$ ipython --no-banner

In [1]: import numpy as np

In [2]: import numpy.linalg as la

In [3]: np.set_printoptions(suppress=True, linewidth=100)

In [4]: M = np.array([[-6, 10, -6, -10, -4, -4, 10],
   ...:     [-6, 10, -6, -10, -4, -4, 10],
   ...:     [6, -10, 6, 10, 4, 4, -10],
   ...:     [6, -10, 6, 10, 4, 4, -10]])

In [5]: M
Out[5]: 
array([[ -6,  10,  -6, -10,  -4,  -4,  10],
       [ -6,  10,  -6, -10,  -4,  -4,  10],
       [  6, -10,   6,  10,   4,   4, -10],
       [  6, -10,   6,  10,   4,   4, -10]])

In [6]: Uu, sv, Vt = la.svd(M)

In [7]: sv.round(2) + 0
Out[7]: array([40.2,  0. ,  0. ,  0. ])

In [8]: Y = Uu[:, :1] @ np.diag(sv[:1]) @ Vt[:1]

In [9]: la.matrix_rank(Y)
Out[9]: np.int64(1)

In [10]: la.matrix_rank(M, rtol=0.05)
Out[10]: np.int64(1)

In [11]: Uu, sv = la.svd(M)
ValueError: too many values to unpack (expected 2)


In [12]: Uu, sv, Vt = la.svd(M, full_matrices=False)

In [13]: np.round(Uu.T @ Uu, 2) + 0
Out[13]: 
array([[1., 0., 0., 0.],
       [0., 1., 0., 0.],
       [0., 0., 1., 0.],
       [0., 0., 0., 1.]])

In [14]: np.round(np.sqrt((sv ** 2).sum()), 2), round(la.norm(M), 2)
Out[14]: (np.float64(40.2), np.float64(40.2))

In [15]: (sv > 1e-8).sum()
Out[15]: np.int64(1)

In [16]: np.abs(Uu[:, 0]).round(6).argmax()
Out[16]: np.int64(0)

In [17]: np.cumsum(sv ** 2) / np.sum(sv ** 2)
Out[17]: array([1., 1., 1., 1.])

In [18]: sv.round(2) + 0
Out[18]: array([40.2,  0. ,  0. ,  0. ])

In [19]: np.round(sv / sv[0], 2) + 0
Out[19]: array([1., 0., 0., 0.])

In [20]: np.round(Uu.T @ M @ Vt.T, 2) + 0
Out[20]: 
array([[40.2,  0. ,  0. ,  0. ],
       [ 0. ,  0. ,  0. ,  0. ],
       [ 0. ,  0. ,  0. ,  0. ],
       [ 0. ,  0. ,  0. ,  0. ]])

In [21]: np.round(np.abs(Vt[0]), 2)
Out[21]: array([0.3, 0.5, 0.3, 0.5, 0.2, 0.2, 0.5])

In [22]: feats = np.loadtxt("test16.csv", delimiter=",")

In [23]: feats
Out[23]: 
array([[3., 1., 3., 0., 0., 3., 0., 1., 2., 1.],
       [0., 0., 0., 3., 1., 3., 1., 3., 0., 0.],
       [1., 2., 0., 0., 0., 1., 2., 2., 1., 1.],
       [1., 1., 3., 2., 3., 2., 0., 2., 3., 2.],
       [3., 3., 2., 3., 2., 2., 2., 3., 1., 2.],
       [1., 1., 2., 3., 0., 1., 3., 0., 3., 3.],
       [2., 1., 3., 1., 0., 3., 0., 1., 1., 1.]])

In [24]: rng = np.random.default_rng(22784)

In [25]: Y = feats + rng.integers(-2, 3, (7, 1)) @ rng.integers(-2, 3, (1, 10))

In [26]: Y
Out[26]: 
array([[ 1.,  3.,  4.,  2., -2.,  5.,  0.,  0.,  3.,  2.],
       [ 2., -2., -1.,  1.,  3.,  1.,  1.,  4., -1., -1.],
       [ 1.,  2.,  0.,  0.,  0.,  1.,  2.,  2.,  1.,  1.],
       [ 1.,  1.,  3.,  2.,  3.,  2.,  0.,  2.,  3.,  2.],
       [ 1.,  5.,  3.,  5.,  0.,  4.,  2.,  2.,  2.,  3.],
       [ 3., -1.,  1.,  1.,  2., -1.,  3.,  1.,  2.,  2.],
       [ 4., -1.,  2., -1.,  2.,  1.,  0.,  2.,  0.,  0.]])

In [27]: la.matrix_rank(Y - feats, tol=1e-8)
Out[27]: np.int64(1)

In [28]: np.round(la.svd(Y - feats, compute_uv=False), 2) + 0
Out[28]: array([10.95,  0.  ,  0.  ,  0.  ,  0.  ,  0.  ,  0.  ])
